$ python3 -q
>>> import numpy as np
>>> import numpy.linalg as la
>>> np.set_printoptions(precision=2, suppress=True, linewidth=140, sign=" ")
>>> rng = np.random.default_rng(77)
>>> lab = rng.integers(0, 3, 7)
>>> data = (lab[:, None] == lab) * -1 + np.eye(7)
>>> print(data)
[[ 0.  0.  0.  0.  0. -1.  0.]
 [ 0.  0.  0.  0. -1.  0. -1.]
 [ 0.  0.  0. -1.  0.  0.  0.]
 [ 0.  0. -1.  0.  0.  0.  0.]
 [ 0. -1.  0.  0.  0.  0. -1.]
 [-1.  0.  0.  0.  0.  0.  0.]
 [ 0. -1.  0.  0. -1.  0.  0.]]
>>> out = data + rng.integers(-2, 3, (7, 1)) @ rng.integers(-2, 3, (1, 7))
>>> print(out)
[[ 2.  2. -2.  1.  1. -2. -1.]
 [-4. -4.  4. -2. -3.  2.  1.]
 [ 2.  2. -2.  0.  1. -1. -1.]
 [ 2.  2. -3.  1.  1. -1. -1.]
 [ 2.  1. -2.  1.  1. -1. -2.]
 [ 1.  2. -2.  1.  1. -1. -1.]
 [-4. -5.  4. -2. -3.  2.  2.]]
>>> print(la.matrix_rank(out - data, tol=1e-8))
1
>>> print(np.abs(out - data).sum(axis=1))
[ 10.  20.  10.  10.  10.  10.  20.]
>>> evals, evecs = la.eigh(data)
>>> print(np.round(evecs.T @ data @ evecs, 2) + 0)
[[-2.  0.  0.  0.  0.  0.  0.]
 [ 0. -1.  0.  0.  0.  0.  0.]
 [ 0.  0. -1.  0.  0.  0.  0.]
 [ 0.  0.  0.  1.  0.  0.  0.]
 [ 0.  0.  0.  0.  1.  0.  0.]
 [ 0.  0.  0.  0.  0.  1.  0.]
 [ 0.  0.  0.  0.  0.  0.  1.]]
>>> print(la.svd(data, compute_uv=False))
[ 2.  1.  1.  1.  1.  1.  1.]
>>> print(evals)
[-2. -1. -1.  1.  1.  1.  1.]
>>> print(np.unique(evals.round(6) + 0, return_counts=True)[1])
[ 1  2  4]
